% python3 -q
>>> import numpy as np
>>> np.set_printoptions(precision=2, suppress=True, linewidth=120)
>>> X = np.load("dump.npy")
>>> print(X)
[[ 0  0  0  0  0  0  0  0  0  0  0]
 [ 0  0  0  0  0  0  0 -1  0  0  0]
 [ 0  0 -1  0  0  0  0  0  0  0  0]
 [ 0  0  0  0  0  0  0  0  0  0  0]
 [ 0  0  0  0  0 -2  0  0  0  0  0]
 [ 0  0  0  0 -1  0  0  0  0  0  0]
 [ 0  0  0  0  0  0  0  0  0  3  0]
 [ 0  0  0 -1  0  0  0  0  0  0  0]
 [ 0  0  0  0  0  0  0  0  0  0 -1]
 [ 0  1  0  0  0  0  0  0  0  0  0]
 [ 2  0  0  0  0  0  0  0  0  0  0]]
>>> np.linalg.matrix_rank(X, rtol=0.1)
np.int64(9)
>>> np.round(np.linalg.norm(X, 2) / np.linalg.norm(X), 2)
np.float64(0.63)
>>> print(np.linalg.cond(X) > 100)
True
>>> print(np.argsort(-np.linalg.norm(X, axis=0).round(6), kind="stable")[:3])
[9 0 5]
>>> Uu, sigma, Vt = np.linalg.svd(X)
>>> evecs = Vt[:(sigma > 1e-8).sum()]
>>> rng = np.random.default_rng(8881)
>>> vec = X[8] + -1 * X[6] + rng.integers(2) * np.eye(11)[6]
>>> vec
array([ 0.,  0.,  0.,  0.,  0.,  0.,  1.,  0.,  0., -3., -1.])
>>> np.linalg.matrix_rank(np.vstack([X, vec]))
np.int64(10)
>>> np.diag(evecs.T @ evecs)
array([1., 1., 1., 1., 1., 1., 0., 1., 0., 1., 1.])
>>> evecs.T @ evecs
array([[1., 0., 0., 0., 0., 0., 0., 0., 0., 0., 0.],
       [0., 1., 0., 0., 0., 0., 0., 0., 0., 0., 0.],
       [0., 0., 1., 0., 0., 0., 0., 0., 0., 0., 0.],
       [0., 0., 0., 1., 0., 0., 0., 0., 0., 0., 0.],
       [0., 0., 0., 0., 1., 0., 0., 0., 0., 0., 0.],
       [0., 0., 0., 0., 0., 1., 0., 0., 0., 0., 0.],
       [0., 0., 0., 0., 0., 0., 0., 0., 0., 0., 0.],
       [0., 0., 0., 0., 0., 0., 0., 1., 0., 0., 0.],
       [0., 0., 0., 0., 0., 0., 0., 0., 0., 0., 0.],
       [0., 0., 0., 0., 0., 0., 0., 0., 0., 1., 0.],
       [0., 0., 0., 0., 0., 0., 0., 0., 0., 0., 1.]])
>>> print(np.linalg.svd(X, compute_uv=False))
[3. 2. 2. 1. 1. 1. 1. 1. 1. 0. 0.]
>>> X[:, 9] @ X[:, 0]
np.int64(0)
>>> np.linalg.pinv(X)
array([[ 0.  ,  0.  ,  0.  ,  0.  ,  0.  ,  0.  ,  0.  ,  0.  ,  0.  ,  0.  ,  0.5 ],
       [ 0.  ,  0.  ,  0.  ,  0.  ,  0.  ,  0.  ,  0.  ,  0.  ,  0.  ,  1.  ,  0.  ],
       [ 0.  ,  0.  , -1.  ,  0.  ,  0.  ,  0.  ,  0.  ,  0.  ,  0.  ,  0.  ,  0.  ],
       [ 0.  ,  0.  ,  0.  ,  0.  ,  0.  ,  0.  ,  0.  , -1.  ,  0.  ,  0.  ,  0.  ],
       [ 0.  ,  0.  ,  0.  ,  0.  ,  0.  , -1.  ,  0.  ,  0.  ,  0.  ,  0.  ,  0.  ],
       [ 0.  ,  0.  ,  0.  ,  0.  , -0.5 ,  0.  ,  0.  ,  0.  ,  0.  ,  0.  ,  0.  ],
       [ 0.  ,  0.  ,  0.  ,  0.  ,  0.  ,  0.  ,  0.  ,  0.  ,  0.  ,  0.  ,  0.  ],
       [ 0.  , -1.  ,  0.  ,  0.  ,  0.  ,  0.  ,  0.  ,  0.  ,  0.  ,  0.  ,  0.  ],
       [ 0.  ,  0.  ,  0.  ,  0.  ,  0.  ,  0.  ,  0.  ,  0.  ,  0.  ,  0.  ,  0.  ],
       [ 0.  ,  0.  ,  0.  ,  0.  ,  0.  ,  0.  ,  0.33,  0.  ,  0.  ,  0.  ,  0.  ],
       [ 0.  ,  0.  ,  0.  ,  0.  ,  0.  ,  0.  ,  0.  ,  0.  , -1.  ,  0.  ,  0.  ]])
>>> idx = rng.integers(0, 3, 7)
>>> feats = np.triu((idx[:, None] == idx) & (rng.random((7, 7)) < 0.8), 1).astype(int)
>>> feats += feats.T
>>> print(feats)
[[0 1 1 0 0 0 0]
 [1 0 0 1 0 0 0]
 [1 0 0 1 0 0 0]
 [0 1 1 0 0 0 0]
 [0 0 0 0 0 0 1]
 [0 0 0 0 0 0 0]
 [0 0 0 0 1 0 0]]
>>> np.linalg.lstsq(feats[:-1].T, feats[-1])[2]
np.int32(3)
>>> np.allclose(feats[:-1].T @ np.linalg.lstsq(feats[:-1].T, feats[-1])[0], feats[-1])
False
>>> ev, evecs = np.linalg.eigh(feats)
>>> vec = np.array([0, 2, 2, 1, 3, 3, 0])
>>> np.round(np.linalg.eigvalsh(feats[1:, 1:]), 2) + 0
array([-1.41, -1.  ,  0.  ,  0.  ,  1.  ,  1.41])
>>> np.abs(feats).sum(axis=1).max(), np.round(np.abs(ev).max(), 2)
(np.int64(2), np.float64(2.0))
>>> (np.sign(evecs[:, -1].round(6)) == np.sign(evecs[0, -1].round(6))).astype(int)
array([1, 1, 1, 1, 0, 0, 0])
>>> K = np.tanh(np.array([[1.3, 1.5],
...     [-1.6, 0.2],
...     [-1.3, -1.5],
...     [-0.8, -0.9],
...     [-0.3, 1.8],
...     [1.0, -0.9],
...     [0.7, -0.5],
...     [0.8, 0.2],
...     [-0.1, -0.5],
...     [1.7, 0.2],
...     [-0.6, 0.3],
...     [0.2, -1.6],
...     [-1.2, -0.3],
...     [0.0, 0.3],
...     [0.2, -0.2],
...     [0.6, -2.2],
...     [-1.3, -1.9]]) @ np.array([[-0.2, -0.1, -1.0, -1.0], [0.5, 0.8, -1.3, 0.1]]))
>>> K
array([[ 0.45,  0.79, -1.  , -0.82],
       [ 0.4 ,  0.31,  0.87,  0.92],
       [-0.45, -0.79,  1.  ,  0.82],
       [-0.28, -0.56,  0.96,  0.61],
       [ 0.74,  0.9 , -0.97,  0.45],
       [-0.57, -0.68,  0.17, -0.8 ],
       [-0.37, -0.44, -0.05, -0.64],
       [-0.06,  0.08, -0.79, -0.65],
       [-0.23, -0.37,  0.64,  0.05],
       [-0.24, -0.01, -0.96, -0.93],
       [ 0.26,  0.29,  0.21,  0.56],
       [-0.69, -0.86,  0.95, -0.35],
       [ 0.09, -0.12,  0.92,  0.82],
       [ 0.15,  0.24, -0.37,  0.03],
       [-0.14, -0.18,  0.06, -0.22],
       [-0.84, -0.95,  0.98, -0.68],
       [-0.6 , -0.88,  1.  ,  0.8 ]])
>>> Z = K[[4, 0]].astype(float)
>>> for _ in range(6):
...     idx = np.linalg.norm(K[:, None] - Z, axis=-1).argmin(axis=1)
...     Z = np.array([K[idx == j].mean(axis=0) for j in range(2)])
... 
>>> idx
array([1, 0, 0, 0, 1, 1, 1, 1, 0, 1, 0, 0, 0, 1, 1, 0, 0])
>>> print(Z.round(2) + 0)
[[-0.26 -0.44  0.84  0.4 ]
 [ 0.    0.09 -0.49 -0.45]]
>>> print(Z[1] - Z[0])
[ 0.26  0.53 -1.32 -0.84]
>>> np.abs(Z[1] - Z[0]).argmax()
np.int64(2)
>>> print(np.bincount(idx))
[9 8]
>>> d = np.linalg.norm(K[:, None] - K[None], axis=-1)
>>> d[:5, :5]
array([[0.  , 2.6 , 3.16, 2.87, 1.3 ],
       [2.6 , 0.  , 1.4 , 1.15, 2.02],
       [3.16, 1.4 , 0.  , 0.35, 2.88],
       [2.87, 1.15, 0.35, 0.  , 2.64],
       [1.3 , 2.02, 2.88, 2.64, 0.  ]])
>>> print(np.unravel_index(d.round(6).argmax(), d.shape))
(np.int64(4), np.int64(15))
>>> np.linalg.matrix_rank(d ** 2)
np.int64(6)
>>> (d + 1e9 * np.eye(17)).round(6).argmin(axis=1)
array([ 7, 12, 16,  2, 13,  6,  5,  9, 14,  7,  1, 15,  1, 14,  6, 11,  2])
>>> print(d.mean(axis=1).argmax())
4
>>> np.linalg.norm(K, axis=1)
array([1.58, 1.37, 1.58, 1.3 , 1.58, 1.2 , 0.86, 1.03, 0.77, 1.36, 0.71, 1.5 , 1.24, 0.47, 0.32, 1.74, 1.67])
>>> print(d[5])
[2.13 2.32 1.82 1.65 2.65 0.   0.41 1.33 1.07 1.36 1.86 0.93 1.98 1.52 0.88 0.9  1.82]
>>> print(np.flatnonzero(d[5] < d.mean() / 2))
[5 6]
>>> Xs = (K - K.mean(axis=0)) / K.std(axis=0)
>>> Xs.std(axis=0)
array([1., 1., 1., 1.])
>>> np.argwhere(np.abs(Xs) > 2)
array([[4, 0]])
>>> b = np.linalg.lstsq(np.delete(Xs, 1, axis=1), Xs[:, 1])[0]
>>> round(1 - np.var(Xs[:, 1] - np.delete(Xs, 1, axis=1) @ b), 2)
np.float64(0.99)
>>> vec = np.array([-4, 5, -4, 2])
>>> y = K @ vec
>>> b, lr = np.zeros(4), 1 / np.linalg.norm(K, 2) ** 2
>>> for i in range(40):
...     b -= lr * K.T @ (K @ b - y)
...     if i % 10 == 0: print(i, round(np.linalg.norm(K @ b - y), 2))
... 
0 3.04
10 1.6
20 1.19
30 0.96
>>> print(round(np.linalg.cond(K), 2))
34.93
>>> t = np.radians(106)
>>> Rm = np.eye(4)
>>> Rm[3, 3] = Rm[1, 1] = np.cos(t)
>>> Rm[3, 1], Rm[1, 3] = -np.sin(t), np.sin(t)
>>> print(Rm)
[[ 1.    0.    0.    0.  ]
 [ 0.   -0.28  0.    0.96]
 [ 0.    0.    1.    0.  ]
 [ 0.   -0.96  0.   -0.28]]
>>> B = K @ Rm.T
>>> round(float(np.linalg.det(Rm)), 2), np.round(np.trace(Rm), 2)
(1.0, np.float64(1.45))
>>> np.allclose(np.linalg.norm(K, axis=1), np.linalg.norm(B, axis=1))
True
>>> Z = np.sign(np.array([[-2, -4, 4, -2], [2, -2, 1, 3], [4, 3, 3, 1], [-4, -2, 2, -4]]))
>>> B = (np.tril(Z, -1) + np.eye(4)) @ (np.triu(Z, 1) + np.eye(4))
>>> ev = np.array([0, 0, 2, 2])
>>> m1 = np.rint(B * ev @ np.linalg.inv(B)) + 0
>>> m1
array([[  0., -10.,   6.,  -4.],
       [  0., -12.,   8.,  -4.],
       [  0., -14.,  10.,  -4.],
       [  0.,  14.,  -8.,   6.]])
>>> # null space of dimension 2
>>> r = np.linalg.matrix_rank(X)
>>> r
np.int64(9)
>>> N = np.linalg.svd(X)[2][r:].T
>>> print([int(np.linalg.matrix_rank(X[:i])) for i in range(1, len(X) + 1)])
[0, 1, 2, 2, 3, 4, 5, 6, 7, 8, 9]
>>> print(N.shape)
(11, 2)
>>> X @ N
array([[0., 0.],
       [0., 0.],
       [0., 0.],
       [0., 0.],
       [0., 0.],
       [0., 0.],
       [0., 0.],
       [0., 0.],
       [0., 0.],
       [0., 0.],
       [0., 0.]])
>>> [int(np.linalg.matrix_rank(X[:, :j + 1])) for j in range(11)]
[1, 2, 3, 4, 5, 6, 6, 7, 7, 8, 9]
>>> m1 @ m1
array([[  0., -20.,  12.,  -8.],
       [  0., -24.,  16.,  -8.],
       [  0., -28.,  20.,  -8.],
       [  0.,  28., -16.,  12.]])
>>> round(float(np.linalg.det(m1)), 2)
0.0
>>> np.round(np.abs(np.linalg.eigvals(m1)).max(), 2)
np.float64(2.0)
>>> m1.inv()
Traceback (most recent call last):
  File "<python-input-82>", line 1, in <module>
    m1.inv()
    ^^^^^^
AttributeError: 'numpy.ndarray' object has no attribute 'inv'
>>> def softmax(z):
...     e = np.exp(z - z.max(axis=-1, keepdims=True))
...     return e / e.sum(axis=-1, keepdims=True)
... 
>>> np.round(softmax(10 * m1[0]), 2) + 0
array([0., 0., 1., 0.])
>>> np.round(softmax(m1[0] + -2), 2) + 0
array([0., 0., 1., 0.])
>>> np.round(softmax(m1[0]), 2) + 0
array([0., 0., 1., 0.])
>>> scores = m1 @ m1.T / np.sqrt(4)
>>> softmax(scores)[0] @ m1
array([  0., -14.,  10.,  -4.])
>>> np.round(softmax(scores + np.triu(np.full(scores.shape, -np.inf), 1)), 2) + 0
array([[1., 0., 0., 0.],
       [0., 1., 0., 0.],
       [0., 0., 1., 0.],
       [0., 0., 0., 1.]])
